$ ipython --no-banner

In [1]: import numpy as np

In [2]: from numpy import linalg as LA

In [3]: np.set_printoptions(suppress=True, linewidth=100)

In [4]: data = np.loadtxt("layer2.csv", delimiter=",")

In [5]: data
Out[5]: 
array([[-4.,  0.,  0.],
       [ 0., -4.,  2.],
       [ 0., -5.,  2.]])

In [6]: G = data.T @ data

In [7]: np.round(LA.eigvalsh(G)[::-1], 2)
Out[7]: array([48.92, 16.  ,  0.08])

In [8]: np.round(LA.svd(data, compute_uv=False) ** 2, 2)
Out[8]: array([48.92, 16.  ,  0.08])

In [9]: Uu, sig, vt = LA.svd(data)

In [10]: sig.round(2)
Out[10]: array([6.99, 4.  , 0.29])

In [11]: np.argmax(sig[:-1] / (sig[1:] + 1e-6)) + 1
Out[11]: np.int64(2)

In [12]: Y = Uu[:, :2] @ np.diag(sig[:2]) @ vt[:2]

In [13]: LA.matrix_rank(data, rtol=0.05)
Out[13]: np.int64(2)

In [14]: Y.round(2)
Out[14]: 
array([[-4.  ,  0.  ,  0.  ],
       [ 0.  , -4.09,  1.8 ],
       [ 0.  , -4.93,  2.17]])

In [15]: W0 = np.array([[0, 3, -1],
    ...:     [-1, 1, -4],
    ...:     [-1, 4, -6],
    ...:     [-1, 4, -4],
    ...:     [1, 1, -1],
    ...:     [2, 4, 1],
    ...:     [4, 1, 2],
    ...:     [5, 4, 0],
    ...:     [7, 7, 3],
    ...:     [4, 5, 5],
    ...:     [1, 3, 8],
    ...:     [-2, 3, 8],
    ...:     [-5, 1, 10],
    ...:     [-2, 4, 7],
    ...:     [-4, 3, 9],
    ...:     [-4, 5, 10],
    ...:     [-1, 4, 12],
    ...:     [-2, 5, 9]])

In [16]: proj = W0 @ LA.solve(W0.T @ W0, W0.T)

In [17]: np.allclose(proj @ proj, proj)
Out[17]: True

In [18]: LA.matrix_rank(np.eye(18) - proj)
Out[18]: np.int64(15)

In [19]: np.round(np.trace(proj), 2)
Out[19]: np.float64(3.0)
